$ python -q
>>> import numpy as np
>>> from numpy import linalg as LA
>>> np.set_printoptions(precision=3, suppress=True, linewidth=120)
>>> A = np.load("arr.npy")
>>> print(A)
[[2 0 0 1]
 [0 2 1 1]
 [0 0 2 1]
 [0 0 0 0]]
>>> # triangular: eigenvalues sit on the diagonal
>>> M2 = np.array([[3, 3, 3], [1, 0, 3], [2, 0, 3], [0, 2, 1]])
>>> print(A @ M2)
[[ 6  8  7]
 [ 4  2 10]
 [ 4  2  7]
 [ 0  0  0]]
>>> print(np.einsum("ij->j", A))
[2 2 3 3]
>>> print(M2.T @ A.T)
[[ 6  4  4  0]
 [ 8  2  2  0]
 [ 7 10  7  0]]
>>> print(LA.matrix_rank(A @ M2))
3
>>> print(np.einsum("ik,kj->ji", A, M2))
[[ 6  4  4  0]
 [ 8  2  2  0]
 [ 7 10  7  0]]
>>> print(np.vstack([A, M2.T]).shape)
(7, 4)
>>> print(np.einsum("ik,kj->ij", A, M2))
[[ 6  8  7]
 [ 4  2 10]
 [ 4  2  7]
 [ 0  0  0]]
>>> print(LA.matrix_rank(np.vstack([A, M2.T])))
4
>>> print(np.allclose(A, A.T))
False
>>> print(np.sort(np.abs(LA.eigvals(A))))
[0. 2. 2. 2.]
>>> print(np.round(np.abs(LA.eigvals(A)).max(), 3))
2.0
>>> print(LA.matrix_power(A - np.diag(np.diag(A)), 4))
[[0 0 0 0]
 [0 0 0 0]
 [0 0 0 0]
 [0 0 0 0]]
>>> print(LA.matrix_rank(A - A[0, 0] * np.eye(4)))
2
>>> print(A @ A)
[[4 0 0 2]
 [0 4 4 3]
 [0 0 4 2]
 [0 0 0 0]]
>>> print(np.sort(LA.eigvals(A)))
[0. 2. 2. 2.]
>>> m1 = np.loadtxt("block11.csv", delimiter=",")
>>> print(m1)
[[4. 7. 3. 2. 8. 4. 1. 4. 4.]
 [0. 8. 6. 3. 4. 4. 2. 3. 4.]
 [0. 0. 5. 2. 5. 2. 0. 8. 7.]
 [0. 0. 0. 8. 2. 5. 3. 1. 4.]
 [0. 0. 0. 0. 6. 3. 1. 2. 6.]
 [0. 0. 0. 0. 0. 2. 6. 1. 5.]
 [0. 0. 0. 0. 0. 0. 8. 4. 9.]
 [0. 0. 0. 0. 0. 0. 0. 3. 3.]
 [0. 0. 0. 0. 0. 0. 0. 0. 7.]]
>>> # triangular: eigenvalues sit on the diagonal
>>> x = np.array([3, 3, -3, 2, 0, -1, 1, -1, 3])
>>> rhs = m1 @ x
>>> b, lr = np.zeros(9), 1 / LA.norm(m1, 2) ** 2
>>> for i in range(4):
...     b -= lr * m1.T @ (m1 @ b - rhs)
...     if i % 1 == 0: print(i, round(LA.norm(m1 @ b - rhs), 3))
... 
0 29.842
1 27.392
2 25.387
3 23.707
>>> print(round(float(LA.cond(m1)), 3))
23.771
>>> print(b)
[ 0.374  0.768 -0.108  0.597  0.523  0.698  1.255  0.151  1.648]
>>> print(m1.mean(axis=0))
[0.444 1.667 1.556 1.667 2.778 2.222 2.333 2.889 5.444]
>>> print(m1.sum(axis=1))
[37. 34. 29. 23. 18. 14. 21.  6.  7.]
>>> print(np.round(LA.norm(m1), 3))
32.109
>>> data = np.load("m.npy")
>>> print(data)
[[ 1.3 -0.8  0.  -1.6  0.2]
 [ 0.4  0.8  0.   1.5  0.3]
 [ 2.7  1.   1.4 -0.3 -0.2]
 [-0.5  1.  -0.3  0.2  0.6]
 [ 0.3  0.6  0.9  0.3 -0.7]]
>>> u = np.array([1, 0, 1, 0, 1])
>>> M2 = data + np.outer(u, np.eye(5)[0])
>>> print(np.round(LA.det(M2) / LA.det(data), 3), round(1 + LA.solve(data, u)[0], 3))
6.189 6.189
>>> print(LA.matrix_rank(LA.inv(M2) - LA.inv(data), tol=1e-8))
1
>>> print(M2)
[[ 2.3 -0.8  0.  -1.6  0.2]
 [ 0.4  0.8  0.   1.5  0.3]
 [ 3.7  1.   1.4 -0.3 -0.2]
 [-0.5  1.  -0.3  0.2  0.6]
 [ 1.3  0.6  0.9  0.3 -0.7]]
>>> F = np.load("layer4.npy")
>>> print(F)
[[12  3 -3  2  2 -5 -3  2 -2]
 [-3 -5  4  4  2  4 -5  4 -1]
 [ 0 -4 -9 -3 -5  2  5  5  4]
 [ 2  0 -1  7  1 -3  2 -4  4]
 [-1  0  3  2  0 -1  5  2  1]
 [ 5 -4  1 -2 -5  3 -2  1 -3]
 [-3  4  5 -5  1 -5 18 -4 -4]
 [ 2 -3  0  0 -2  2 -3 18 -4]
 [ 5  4  1 -5  0 -3 -2  2 10]]
>>> T = np.stack([F, 4 * F, F[::-1]])
>>> print(LA.norm(T, axis=(1, 2)))
[ 42.32  169.281  42.32 ]
>>> print(LA.matrix_rank(T))
[9 9 9]
>>> J = np.load("dump.npy")
>>> print(J)
[[-1  0  0  0  0  0  0  0  0  0]
 [ 2 -1  0  0  0  0  0  0  0  0]
 [ 1  1  0  0  0  0  0  0  0  0]
 [-1  0  1 -1  0  0  0  0  0  0]
 [-3 -3 -1 -1  3  0  0  0  0  0]
 [ 2  1 -2  0  2  2  0  0  0  0]
 [ 2 -3 -2  0  0  1 -2  0  0  0]
 [-2 -1  2  2  0  2 -1 -2  0  0]
 [-1 -1 -1 -1  0 -1 -3  0 -2  0]
 [-3 -2 -2 -2  3  0 -2  3  2  1]]
>>> print(np.unique(A.round(6), axis=0).shape)
(4, 4)
>>> print(LA.lstsq(A[:-1].T, A[-1])[2])
3
>>> M2 = J[0, 0] * J[1:] - np.outer(J[1:, 0], J[0])
>>> print(M2)
[[ 0  1  0  0  0  0  0  0  0  0]
 [ 0 -1  0  0  0  0  0  0  0  0]
 [ 0  0 -1  1  0  0  0  0  0  0]
 [ 0  3  1  1 -3  0  0  0  0  0]
 [ 0 -1  2  0 -2 -2  0  0  0  0]
 [ 0  3  2  0  0 -1  2  0  0  0]
 [ 0  1 -2 -2  0 -2  1  2  0  0]
 [ 0  1  1  1  0  1  3  0  2  0]
 [ 0  2  2  2 -3  0  2 -3 -2 -1]]
>>> print(J[:, 0] / J[0, 0])
[ 1. -2. -1.  1.  3. -2. -2.  2.  1.  3.]
>>> print(np.flatnonzero(~M2.round(6).any(axis=1)))
[]
>>> print(LA.matrix_rank(M2), LA.matrix_rank(J))
8 9
>>> print(round(LA.norm(J, 2), 3))
8.681
>>> print(round(LA.norm(J, "nuc"), 3))
31.102
>>> print(np.round(LA.norm(J, 1), 3), round(float(LA.norm(J, np.inf)), 3))
18.0 20.0
>>> print(np.round(LA.norm(J[5], 1), 3), np.round(LA.norm(J[5], np.inf), 3))
9.0 2.0
>>> print(LA.norm(J, axis=0))
[6.164 5.196 4.359 3.317 4.69  3.162 4.243 3.606 2.828 1.   ]
>>> print(LA.norm(J, axis=1).argmax())
9
>>> M2 = np.array([[1, 1],
...     [1, 3],
...     [2, 0],
...     [0, 5],
...     [4, 4],
...     [3, 5],
...     [3, 1],
...     [1, 0],
...     [1, 2],
...     [2, 4]])
>>> print(np.einsum("ij,ij->i", J, J))
[ 1  5  2  3 29 17 22 22 18 48]
>>> print(np.einsum("ik,kj->ji", J, M2))
[[ -1   1   2   1   4  13  -8   2 -18   4]
 [ -1  -1   4  -6  -5  23  -4  14 -21  -1]]
>>> print(np.einsum("ij->j", J))
[-4 -9 -5 -3  8  4 -8  1  0  1]
>>> print(LA.matrix_rank(J @ M2))
2
>>> print(J @ M2)
[[ -1  -1]
 [  1  -1]
 [  2   4]
 [  1  -6]
 [  4  -5]
 [ 13  23]
 [ -8  -4]
 [  2  14]
 [-18 -21]
 [  4  -1]]
>>> X = np.loadtxt("test0.csv", delimiter=",")
>>> print(X)
[[10.  4.  6. 24.  9. 20.  9. 13.  9. 14.]
 [17. 19. 15. 15. 11. 20. 17. 11. 13.  9.]
 [18. 10. 12. 22. 12. 24. 19. 10. 13. 14.]
 [ 7. 10. 11. 10.  7.  9. 13.  9. 12.  5.]
 [11.  1. 10. 18. 11. 17. 13. 10. 12.  9.]
 [ 8.  9.  9. 16.  5. 13. 14. 11. 10. 12.]
 [13. 18.  7. 16. 22. 14. 14.  6. 20.  7.]
 [ 5.  0.  4.  8.  0.  8.  7.  6.  3.  8.]
 [ 3.  5.  9. 11.  5.  9.  2. 13.  4.  7.]
 [21. 20. 21. 16. 15. 20. 23. 13. 17. 10.]
 [15. 10. 10.  2. 15.  8. 11.  5. 13.  3.]
 [14. 14. 10. 14.  3. 18. 14. 11.  8. 12.]
 [15. 14. 10. 10. 10. 15. 15. 12. 16. 10.]
 [ 4.  1.  6.  2.  2.  4.  6.  4.  5.  1.]
 [ 6. 14. 14. 19. 10. 14.  9. 18. 11. 11.]
 [ 4.  2. 13.  5.  7.  6.  6. 10.  7.  2.]
 [ 7. 10.  9.  7.  6.  9.  6.  6.  3.  6.]
 [ 7. 10. 11. 10.  7.  9. 13.  9. 12.  5.]
 [12.  1. 12. 10.  7. 12. 11. 10.  7.  8.]
 [15. 19. 13. 10. 15. 13. 20. 10. 21.  8.]
 [ 8.  9.  9. 17.  3. 17. 14. 13. 11. 12.]
 [11. 18.  7.  9. 11. 13. 14.  8. 17.  7.]
 [ 3.  9.  5.  9.  3.  9.  7.  7.  8.  4.]
 [ 3.  9.  5.  9.  3.  9.  7.  7.  8.  4.]
 [10.  9.  2.  8. 17.  9.  7.  1. 13.  3.]
 [12.  5. 12. 18.  2. 19. 15. 17. 10. 15.]
 [27. 23. 16. 22. 11. 30. 28. 18. 20. 23.]
 [27. 29. 24. 26. 33. 31. 24. 18. 28. 13.]
 [ 7.  1. 11. 19. 14. 15.  7. 12.  9.  9.]
 [15. 23. 18. 35. 19. 30. 22. 23. 26. 15.]
 [14. 11. 17.  9. 13. 13. 10. 10.  7.  6.]]
>>> # rows 3 and 17 are equal
>>> T = np.stack([X, -2 * X, X[::-1]])
>>> print(T.shape)
(3, 31, 10)
>>> print(np.einsum("bij,cij->bc", T, T))
[[  54172. -108344.   44246.]
 [-108344.  216688.  -88492.]
 [  44246.  -88492.   54172.]]
>>> Uu, sigma, Vt = LA.svd(X)
>>> print(sigma)
[224.267  42.142  27.51   22.535  21.562  15.242   9.558   6.275   2.803   0.18 ]
>>> print(np.argmax(sigma[:-1] / (sigma[1:] + 1e-6)) + 1)
9
>>> M2 = Uu[:, :9] @ np.diag(sigma[:9]) @ Vt[:9]
>>> print(np.round(LA.norm(X - M2, 2), 3), round(sigma[9], 3))
0.18 0.18
>>> M2 = X / np.sqrt((X ** 2).mean(axis=1, keepdims=True))
>>> print(LA.matrix_rank(M2) == LA.matrix_rank(X))
True
>>> print(LA.norm(M2, axis=1))
[3.162 3.162 3.162 3.162 3.162 3.162 3.162 3.162 3.162 3.162 3.162 3.162 3.162 3.162 3.162 3.162 3.162 3.162 3.162
 3.162 3.162 3.162 3.162 3.162 3.162 3.162 3.162 3.162 3.162 3.162 3.162]
>>> print(M2[20])
[0.666 0.749 0.749 1.415 0.25  1.415 1.165 1.082 0.916 0.999]
>>> print(LA.matrix_rank(X - X.mean(axis=1, keepdims=True)))
9
>>> u = np.array([3, 0, -2, 0, 3, 2, 3, 3, 3])
>>> M2 = F + np.outer(u, np.eye(9)[6])
>>> print(M2)
[[12.  3. -3.  2.  2. -5.  0.  2. -2.]
 [-3. -5.  4.  4.  2.  4. -5.  4. -1.]
 [ 0. -4. -9. -3. -5.  2.  3.  5.  4.]
 [ 2.  0. -1.  7.  1. -3.  2. -4.  4.]
 [-1.  0.  3.  2.  0. -1.  8.  2.  1.]
 [ 5. -4.  1. -2. -5.  3.  0.  1. -3.]
 [-3.  4.  5. -5.  1. -5. 21. -4. -4.]
 [ 2. -3.  0.  0. -2.  2.  0. 18. -4.]
 [ 5.  4.  1. -5.  0. -3.  1.  2. 10.]]
>>> E = np.array([[0, 5, 0],
...     [0, 0, -4],
...     [0, 0, 0],
...     [0, -1, 0],
...     [0, 0, 0],
...     [-4, 4, 3],
...     [3, -9, -2],
...     [0, 0, 0],
...     [3, 0, 0],
...     [-3, 0, 0],
...     [2, -2, 0]])
>>> # row 4 repeats row 2
>>> x = np.array([0, -5, 2])
>>> print(E @ np.eye(3)[2])
[ 0. -4.  0.  0.  0.  3. -2.  0.  0.  0.  0.]
>>> print(np.einsum("ij,j->i", E, x))
[-25  -8   0   5   0 -14  41   0   0   0  10]
>>> print((E @ x).argmax())
6
>>> print(E @ x)
[-25  -8   0   5   0 -14  41   0   0   0  10]
>>> print(E @ np.ones(3))
[ 5. -4.  0. -1.  0.  3. -8.  0.  3. -3.  0.]
>>> rng = np.random.default_rng(9800)
>>> idx = rng.permutation(3)
>>> M2 = E[:, idx] * rng.choice([-1, 1], 3)
>>> print(M2)
[[ 0  0 -5]
 [-4  0  0]
 [ 0  0  0]
 [ 0  0  1]
 [ 0  0  0]
 [ 3 -4 -4]
 [-2  3  9]
 [ 0  0  0]
 [ 0  3  0]
 [ 0 -3  0]
 [ 0  2  2]]
>>> Uu, _, Vt = LA.svd(E.T @ M2)
>>> print(np.round(Uu @ Vt, 3) + 0)
[[ 0.  1.  0.]
 [ 0.  0. -1.]
 [ 1.  0.  0.]]
>>> print(idx)
[2 0 1]
